$ ipython --no-banner

In [1]: import numpy as np

In [2]: import numpy.linalg as la

In [3]: np.set_printoptions(precision=3, suppress=True, linewidth=100)

In [4]: def rd(a):
   ...:     return np.round(a, 3) + 0
   ...: 

In [5]: feats = np.loadtxt("block10.csv", delimiter=",")

In [6]: print(rd(feats))
[[ 5.52   5.595  6.053  1.258]
 [-2.397  7.587  3.558  4.903]
 [ 8.686 -0.024  4.072 -2.823]
 [-4.012  7.127  2.514  5.176]
 [ 8.628 -1.645  3.044 -3.686]
 [ 7.315 -4.691  0.545 -4.919]
 [ 2.959 -7.464 -3.217 -5.018]
 [ 2.132 -7.632 -3.71  -4.842]
 [-7.375 -3.603 -5.696  0.426]
 [ 8.703 -0.888  3.547 -3.299]
 [ 4.03   6.569  5.954  2.27 ]
 [-8.343  2.786 -2.205  4.215]
 [ 6.865  4.282  5.876  0.109]
 [-3.559  7.29   2.828  5.118]
 [-6.519  5.565  0.369  5.137]
 [ 1.752 -7.683 -3.921 -4.747]
 [ 1.751 -7.683 -3.921 -4.747]
 [ 6.821  4.335  5.887  0.152]
 [-8.701  0.255 -3.937  2.954]
 [-8.132 -2.209 -5.191  1.429]
 [-2.539  7.559  3.474  4.934]
 [-3.427 -6.864 -5.852 -2.626]
 [-8.578 -0.752 -4.501  2.366]
 [-2.498 -7.226 -5.639 -3.123]
 [-0.167  7.731  4.696  4.26 ]
 [-7.417 -3.541 -5.677  0.473]
 [ 1.492 -7.709 -4.059 -4.677]
 [-0.415 -7.684 -4.941 -4.047]]

In [7]: G = np.cov(feats, rowvar=False)

In [8]: print(np.argsort(-feats.std(axis=0).round(6), kind="stable"))
[0 1 2 3]

In [9]: print(G.shape)
(4, 4)

In [10]: print(rd(np.corrcoef(feats.T)))
[[ 1.    -0.056  0.578 -0.547]
 [-0.056  1.     0.782  0.867]
 [ 0.578  0.782  1.     0.367]
 [-0.547  0.867  0.367  1.   ]]

In [11]: print(rd(np.corrcoef(feats[:, 3], feats[:, 0])[0, 1]))
-0.547

In [12]: print(rd(G))
[[ 34.639  -1.949  15.097 -12.267]
 [ -1.949  34.481  20.38   19.393]
 [ 15.097  20.38   19.692   6.205]
 [-12.267  19.393   6.205  14.521]]

In [13]: print(np.argwhere(np.triu(np.abs(np.corrcoef(feats.T)) > 0.8, 1)))
[[1 3]]

In [14]: C = feats[[17, 9]].astype(float)

In [15]: for _ in range(4):
    ...:     lab = la.norm(feats[:, None] - C, axis=-1).argmin(axis=1)
    ...:     C = np.array([feats[lab == j].mean(axis=0) for j in range(2)])
    ...: 

In [16]: print(lab)
[0 0 1 0 1 1 1 1 1 1 0 0 0 0 0 1 1 0 0 1 0 1 0 1 0 1 1 1]

In [17]: print(rd(C[1] - C[0]))
[  2.603 -10.174  -5.059  -6.378]

In [18]: print(rd(np.trace(la.pinv(feats) @ feats)))
2.0

In [19]: la.inv(feats)
LinAlgError: Last 2 dimensions of the array must be square


In [20]: print(rd(feats @ la.pinv(feats) @ feats))
[[ 5.52   5.595  6.053  1.258]
 [-2.397  7.587  3.558  4.903]
 [ 8.686 -0.024  4.072 -2.823]
 [-4.012  7.127  2.514  5.176]
 [ 8.628 -1.645  3.044 -3.686]
 [ 7.315 -4.691  0.545 -4.919]
 [ 2.959 -7.464 -3.217 -5.018]
 [ 2.132 -7.632 -3.71  -4.842]
 [-7.375 -3.603 -5.696  0.426]
 [ 8.703 -0.888  3.547 -3.299]
 [ 4.03   6.569  5.954  2.27 ]
 [-8.343  2.786 -2.205  4.215]
 [ 6.865  4.282  5.876  0.109]
 [-3.559  7.29   2.828  5.118]
 [-6.519  5.565  0.369  5.137]
 [ 1.752 -7.683 -3.921 -4.747]
 [ 1.751 -7.683 -3.921 -4.747]
 [ 6.821  4.335  5.887  0.152]
 [-8.701  0.255 -3.937  2.954]
 [-8.132 -2.209 -5.191  1.429]
 [-2.539  7.559  3.474  4.934]
 [-3.427 -6.864 -5.852 -2.626]
 [-8.578 -0.752 -4.501  2.366]
 [-2.498 -7.226 -5.639 -3.123]
 [-0.167  7.731  4.696  4.26 ]
 [-7.417 -3.541 -5.677  0.473]
 [ 1.492 -7.709 -4.059 -4.677]
 [-0.415 -7.684 -4.941 -4.047]]

In [21]: print(np.unique(feats.round(6), axis=0).shape)
(28, 4)

In [22]: lab = feats[:, 0] > np.median(feats[:, 0])

In [23]: f = feats[lab].mean(axis=0) - feats[~lab].mean(axis=0)

In [24]: print(rd(f))
[10.028 -1.657  3.696 -4.146]

In [25]: print(lab.astype(int))
[1 0 1 0 1 1 1 1 0 1 1 0 1 0 0 1 1 1 0 0 0 0 0 0 1 0 1 0]

In [26]: print(np.argsort(-np.abs(f).round(6), kind="stable"))
[0 3 2 1]

In [27]: arr = np.loadtxt("w.csv", delimiter=",")

In [28]: print(arr)
[[-2.  3.  2.  2. -1.  3.  0.]
 [-1. -1.  3. -2.  0. -2. -3.]
 [-3.  3.  3.  2.  1. -1. -1.]
 [-3.  3. -1. -2.  2. -1. -2.]
 [ 2. -2.  1. -3. -3.  1. -1.]
 [-1. -1.  2.  0. -3. -3. -1.]
 [-2.  3.  1.  0.  1. -3. -1.]]

In [29]: theta = np.radians(15)

In [30]: r_ = np.eye(7)

In [31]: r_[3, 3] = r_[4, 4] = np.cos(theta)

In [32]: r_[3, 4], r_[4, 3] = -np.sin(theta), np.sin(theta)

In [33]: print(rd(r_))
[[ 1.     0.     0.     0.     0.     0.     0.   ]
 [ 0.     1.     0.     0.     0.     0.     0.   ]
 [ 0.     0.     1.     0.     0.     0.     0.   ]
 [ 0.     0.     0.     0.966 -0.259  0.     0.   ]
 [ 0.     0.     0.     0.259  0.966  0.     0.   ]
 [ 0.     0.     0.     0.     0.     1.     0.   ]
 [ 0.     0.     0.     0.     0.     0.     1.   ]]

In [34]: M2 = arr @ r_.T

In [35]: print(np.allclose(la.norm(arr, axis=1), la.norm(M2, axis=1)))
True

In [36]: print(rd(M2))
[[-2.     3.     2.     2.191 -0.448  3.     0.   ]
 [-1.    -1.     3.    -1.932 -0.518 -2.    -3.   ]
 [-3.     3.     3.     1.673  1.484 -1.    -1.   ]
 [-3.     3.    -1.    -2.449  1.414 -1.    -2.   ]
 [ 2.    -2.     1.    -2.121 -3.674  1.    -1.   ]
 [-1.    -1.     2.     0.776 -2.898 -3.    -1.   ]
 [-2.     3.     1.    -0.259  0.966 -3.    -1.   ]]

In [37]: print(rd(la.norm(arr, 2) / la.norm(arr)))
0.669

In [38]: print(la.cond(arr) > 100)
True

In [39]: print(np.argsort(-la.norm(arr, axis=0).round(6), kind="stable")[:3])
[1 5 0]

In [40]: print(rd(np.abs(la.svd(arr)[2][-1])))
[0.381 0.138 0.282 0.431 0.105 0.006 0.749]

In [41]: left, sig, vt = la.svd(arr)

In [42]: print(np.argmax(sig[:-1] / (sig[1:] + 1e-6)) + 1)
6

In [43]: print(rd(sig))
[9.554 7.426 5.663 4.155 2.535 1.347 0.093]

In [44]: M2 = left[:, :6] @ np.diag(sig[:6]) @ vt[:6]

In [45]: print(la.matrix_rank(arr, rtol=0.05))
6

In [46]: print(rd(la.norm(arr - M2, 2)), rd(sig[6]))
0.093 0.093

In [47]: print(rd(np.abs(arr - M2).max()))
0.047

In [48]: X = np.load("run13.npy")

In [49]: print(rd(X))
[[-9.824 12.97   4.231  0.357]
 [-9.489 12.519  4.177  0.418]
 [-7.596  9.961  3.845  0.717]
 [-5.214  6.69   3.33   0.961]
 [-3.081  3.708  2.698  0.972]
 [-2.229  2.504  2.351  0.88 ]
 [-1.163  1.011  1.738  0.618]
 [-0.648  0.339  1.267  0.384]
 [-0.626  0.312  1.241  0.372]
 [-0.303 -0.012  0.761  0.16 ]
 [ 0.495  0.604 -1.073  0.476]
 [ 2.332  1.184 -2.398  2.938]
 [ 5.13   0.727 -3.309  6.335]
 [11.574 -1.851 -4.493 13.446]
 [13.119 -2.614 -4.702 15.072]
 [20.523 -6.688 -5.519 22.61 ]]

In [50]: theta = np.radians(120)

In [51]: r_ = np.eye(4)

In [52]: r_[1, 1] = r_[2, 2] = np.cos(theta)

In [53]: r_[1, 2], r_[2, 1] = -np.sin(theta), np.sin(theta)

In [54]: print(rd(r_))
[[ 1.     0.     0.     0.   ]
 [ 0.    -0.5   -0.866  0.   ]
 [ 0.     0.866 -0.5    0.   ]
 [ 0.     0.     0.     1.   ]]

In [55]: M2 = X @ r_.T

In [56]: print(rd(la.svd(X, compute_uv=False)), rd(la.svd(M2, compute_uv=False)))
[46.635 23.235  4.888  0.   ] [46.635 23.235  4.888  0.   ]

In [57]: f = np.array([3, -3, 3, -2])

In [58]: M2 = r_ + np.outer(f, np.eye(4)[0])

In [59]: print(rd(la.det(M2) / la.det(r_)), rd(1 + la.solve(r_, f)[0]))
4.0 4.0

In [60]: print(la.matrix_rank(la.inv(M2) - la.inv(r_), tol=1e-8))
1

In [61]: print(la.matrix_rank(M2 - r_))
1

In [62]: G = np.cov(X, rowvar=False)

In [63]: print(rd(np.corrcoef(X[:, 2], X[:, 3])[0, 1]))
-0.831

In [64]: print(np.argwhere(np.triu(np.abs(np.corrcoef(X.T)) > 0.8, 1)))
[[0 1]
 [0 2]
 [0 3]
 [1 2]
 [2 3]]

In [65]: print(rd(np.corrcoef(X.T)))
[[ 1.    -0.881 -0.949  0.918]
 [-0.881  1.     0.829 -0.632]
 [-0.949  0.829  1.    -0.831]
 [ 0.918 -0.632 -0.831  1.   ]]

In [66]: Xc = X - X.mean(axis=0)

In [67]: V = la.svd(Xc)[2][:3]

In [68]: M2 = Xc - Xc @ V.T @ V

In [69]: print(rd(np.diag(V.T @ V)))
[0.501 0.82  0.858 0.82 ]

In [70]: print(la.norm(M2, axis=1).round(6).argmax())
0

In [71]: print(rd(la.norm(M2) / la.norm(Xc)))
0.0

In [72]: K = np.loadtxt("layer5.csv", delimiter=",")

In [73]: print(K)
[[ 1. -1.  1.]
 [ 1.  0.  0.]
 [ 1.  1.  1.]
 [ 1.  2.  4.]
 [ 1.  3.  9.]
 [ 1.  4. 16.]
 [ 1.  5. 25.]]

In [74]: def softmax(z):
    ...:     e = np.exp(z - z.max(axis=-1, keepdims=True))
    ...:     return e / e.sum(axis=-1, keepdims=True)
    ...: 

In [75]: print(rd(softmax(10 * K[3])))
[0. 0. 1.]

In [76]: print(rd(softmax(K).sum(axis=1)))
[1. 1. 1. 1. 1. 1. 1.]

In [77]: scores = K @ K.T / np.sqrt(3)

In [78]: print(rd(softmax(scores + np.triu(np.full(scores.shape, -np.inf), 1))))
[[1.    0.    0.    0.    0.    0.    0.   ]
 [0.5   0.5   0.    0.    0.    0.    0.   ]
 [0.193 0.193 0.613 0.    0.    0.    0.   ]
 [0.    0.    0.    1.    0.    0.    0.   ]
 [0.    0.    0.    0.    1.    0.    0.   ]
 [0.    0.    0.    0.    0.    1.    0.   ]
 [0.    0.    0.    0.    0.    0.    1.   ]]

In [79]: print(softmax(scores).round(6).argmax(axis=1))
[6 0 6 6 6 6 6]

In [80]: print(rd(la.norm(K, 2)))
32.166

In [81]: print(rd(la.norm(K) ** 2 / la.norm(K, 2) ** 2))
1.008

In [82]: print(rd(la.norm(K, "nuc")))
36.203

In [83]: print(rd(la.norm(K, 1)), rd(la.norm(K, np.inf)))
56.0 31.0

In [84]: print(rd(la.norm(K[4], 1)), rd(la.norm(K[4], np.inf)))
13.0 9.0

In [85]: P = K @ la.solve(K.T @ K, K.T)

In [86]: print(rd(la.eigvalsh(P)))
[0. 0. 0. 0. 1. 1. 1.]

In [87]: print(np.allclose(P @ P, P))
True

In [88]: M = np.load("data.npy")

In [89]: print(M)
[[20.149 20.04  21.489 40.874 19.627]
 [21.043 21.108 18.731 39.08  19.32 ]
 [19.783 20.512 19.485 39.082 18.401]
 [18.586 18.562 22.2   40.14  20.623]
 [20.321 19.328 20.071 40.318 20.723]
 [19.93  18.729 18.672 39.039 18.6  ]
 [19.825 20.614 20.012 39.931 21.005]
 [20.053 19.417 21.978 40.56  21.387]
 [19.072 21.046 20.673 39.348 20.656]
 [20.941 20.24  21.46  40.594 21.232]
 [21.188 20.565 20.506 40.138 18.095]
 [21.465 21.51  18.696 39.362 20.11 ]
 [19.778 21.234 20.555 38.782 20.919]
 [21.016 19.464 19.603 39.957 19.433]
 [18.908 21.454 21.218 40.97  19.34 ]
 [19.156 20.429 19.394 39.537 19.82 ]
 [18.739 20.634 19.793 40.22  19.445]
 [18.863 18.664 18.197 41.14  18.436]
 [21.15  18.868 19.252 39.651 20.068]
 [20.472 18.962 20.646 38.587 19.359]]

In [90]: Xc = M - M.mean(axis=0)

In [91]: left, sig, vt = la.svd(Xc, full_matrices=False)

In [92]: print(rd(Xc.mean(axis=0)))
[0. 0. 0. 0. 0.]

In [93]: print(la.matrix_rank(Xc))
5

In [94]: print((np.sign(left[:, 0]) == np.sign(left[0, 0])).astype(int))
[1 0 0 1 1 0 1 1 1 1 0 0 1 0 1 0 0 0 0 0]

In [95]: print(np.searchsorted(np.cumsum(sig ** 2) / (sig ** 2).sum(), 0.9) + 1)
4

In [96]: print(np.abs(left[:, 0]).argmax())
7

In [97]: print(rd(np.abs(vt[-1])))
[0.078 0.07  0.465 0.788 0.389]
